$ python -q
>>> import numpy as np
>>> np.set_printoptions(precision=2, suppress=True, linewidth=120, legacy="1.25")
>>> rd = lambda a: np.round(a, 2) + 0
>>> m1 = np.array([[-3, -2, -1, 0], [1, 2, 3, 4], [5, 6, 7, 8], [9, 10, 11, 12]])
>>> # rows and columns are dependent
>>> m1.sum(axis=1)
array([-6, 10, 26, 42])
>>> np.linalg.matrix_rank(m1)
2
>>> np.diff(m1, axis=0)
array([[4, 4, 4, 4],
       [4, 4, 4, 4],
       [4, 4, 4, 4]])
>>> m1[4]
Traceback (most recent call last):
  File "<python-input-8>", line 1, in <module>
    m1[4]
    ~~^^^
IndexError: index 4 is out of bounds for axis 0 with size 4
>>> np.abs(m1).max()
12
>>> m1 - m1[0]
array([[ 0,  0,  0,  0],
       [ 4,  4,  4,  4],
       [ 8,  8,  8,  8],
       [12, 12, 12, 12]])
>>> m1.mean(axis=0)
array([3., 4., 5., 6.])
>>> rd(np.sort(np.abs(np.linalg.eigvals(m1))))
array([ 0.  ,  0.  ,  3.69, 21.69])
>>> (m1 - m1.T) / 2
array([[ 0. , -1.5, -3. , -4.5],
       [ 1.5,  0. , -1.5, -3. ],
       [ 3. ,  1.5,  0. , -1.5],
       [ 4.5,  3. ,  1.5,  0. ]])
>>> rd(np.abs(np.linalg.eigvals(m1)).max())
21.69
>>> m1 @ m1
array([[  2,  -4, -10, -16],
       [ 50,  60,  70,  80],
       [ 98, 124, 150, 176],
       [146, 188, 230, 272]])
>>> rk = np.linalg.matrix_rank(m1)
>>> rk
2
>>> null = np.linalg.svd(m1)[2][rk:].T
>>> np.linalg.matrix_rank(m1.T @ m1), np.linalg.matrix_rank(m1 @ m1.T)
(2, 2)
>>> rd(m1 @ null)
array([[0., 0.],
       [0., 0.],
       [0., 0.],
       [0., 0.]])
>>> rd(null @ null.T)
array([[ 0.3, -0.4, -0.1,  0.2],
       [-0.4,  0.7, -0.2, -0.1],
       [-0.1, -0.2,  0.7, -0.4],
       [ 0.2, -0.1, -0.4,  0.3]])
>>> np.allclose(m1 @ null, 0)
True
